In [1]: import numpy as np

In [2]: np.set_printoptions(suppress=True, linewidth=200)

In [3]: def rnd(a):
   ...:     return np.round(a, 2) + 0
   ...: 

In [4]: A2 = np.array([[7, 6, 0, -4, 7, -6, -9, -2, -9, 7, 2, -1, -2],
   ...:     [-6, 5, -5, 1, 8, -5, -8, 0, -7, 0, 9, -6, -8],
   ...:     [8, 0, 2, 1, 4, -1, -2, -9, -5, -4, -8, 4, -2],
   ...:     [-6, 8, 9, -3, -8, 8, 2, -2, -7, 9, 9, -1, -8],
   ...:     [4, 4, -4, -5, 1, 9, -9, -4, -8, -9, 4, -8, 9],
   ...:     [7, 5, 5, 7, -1, 6, 4, 8, -7, -8, 5, -5, -6],
   ...:     [-2, 4, -6, -5, 2, -3, 1, 0, 2, 1, 8, 7, -6],
   ...:     [-6, 9, 6, 8, 4, 2, -9, -4, -2, -1, 1, 3, 4],
   ...:     [-7, 0, -1, -3, 1, -5, -5, -5, -1, -7, 3, 9, -9],
   ...:     [-1, 0, -2, -1, 4, -7, -6, 5, -1, -1, 9, -5, -3],
   ...:     [-6, -8, -3, -3, -3, 7, 7, 4, -5, -5, -6, 9, -9],
   ...:     [1, 2, -4, -2, 5, -3, -1, 8, -6, 2, -4, 7, -4],
   ...:     [6, 2, 8, 7, -5, 8, 8, 6, -8, -8, 0, -6, 1]])

In [5]: F = np.triu(A2)

In [6]: F
Out[6]: 
array([[ 7,  6,  0, -4,  7, -6, -9, -2, -9,  7,  2, -1, -2],
       [ 0,  5, -5,  1,  8, -5, -8,  0, -7,  0,  9, -6, -8],
       [ 0,  0,  2,  1,  4, -1, -2, -9, -5, -4, -8,  4, -2],
       [ 0,  0,  0, -3, -8,  8,  2, -2, -7,  9,  9, -1, -8],
       [ 0,  0,  0,  0,  1,  9, -9, -4, -8, -9,  4, -8,  9],
       [ 0,  0,  0,  0,  0,  6,  4,  8, -7, -8,  5, -5, -6],
       [ 0,  0,  0,  0,  0,  0,  1,  0,  2,  1,  8,  7, -6],
       [ 0,  0,  0,  0,  0,  0,  0, -4, -2, -1,  1,  3,  4],
       [ 0,  0,  0,  0,  0,  0,  0,  0, -1, -7,  3,  9, -9],
       [ 0,  0,  0,  0,  0,  0,  0,  0,  0, -1,  9, -5, -3],
       [ 0,  0,  0,  0,  0,  0,  0,  0,  0,  0, -6,  9, -9],
       [ 0,  0,  0,  0,  0,  0,  0,  0,  0,  0,  0,  7, -4],
       [ 0,  0,  0,  0,  0,  0,  0,  0,  0,  0,  0,  0,  1]])

In [7]: A2 = F / np.sqrt((F ** 2).mean(axis=1, keepdims=True))

In [8]: np.linalg.matrix_rank(A2) == np.linalg.matrix_rank(F)
Out[8]: np.True_

In [9]: rnd(np.linalg.norm(F))
Out[9]: np.float64(55.68)

In [10]: np.count_nonzero(F)
Out[10]: np.int64(87)

In [11]: rnd(F.mean(axis=0))
Out[11]: array([ 0.54,  0.85, -0.23, -0.38,  0.92,  0.85, -1.62, -1.  , -3.38, -1.  ,  2.77,  1.  , -3.31])

In [12]: np.linalg.matrix_rank(F)
Out[12]: np.int64(13)

In [13]: F.shape
Out[13]: (13, 13)

In [14]: np.abs(F).max()
Out[14]: np.int64(9)

In [15]: Uu, sigma, VT = np.linalg.svd(F)

In [16]: print(np.argmax(sigma[:-1] / (sigma[1:] + 1e-6)) + 1)
12

In [17]: A2 = Uu[:, :12] @ np.diag(sigma[:12]) @ VT[:12]

In [18]: np.linalg.matrix_rank(F, rtol=0.05)
Out[18]: np.int64(10)

In [19]: print(rnd(np.abs(F - A2).max()))
0.0

In [20]: rnd(np.linalg.norm(F - A2) / np.linalg.norm(F))
Out[20]: np.float64(0.0)
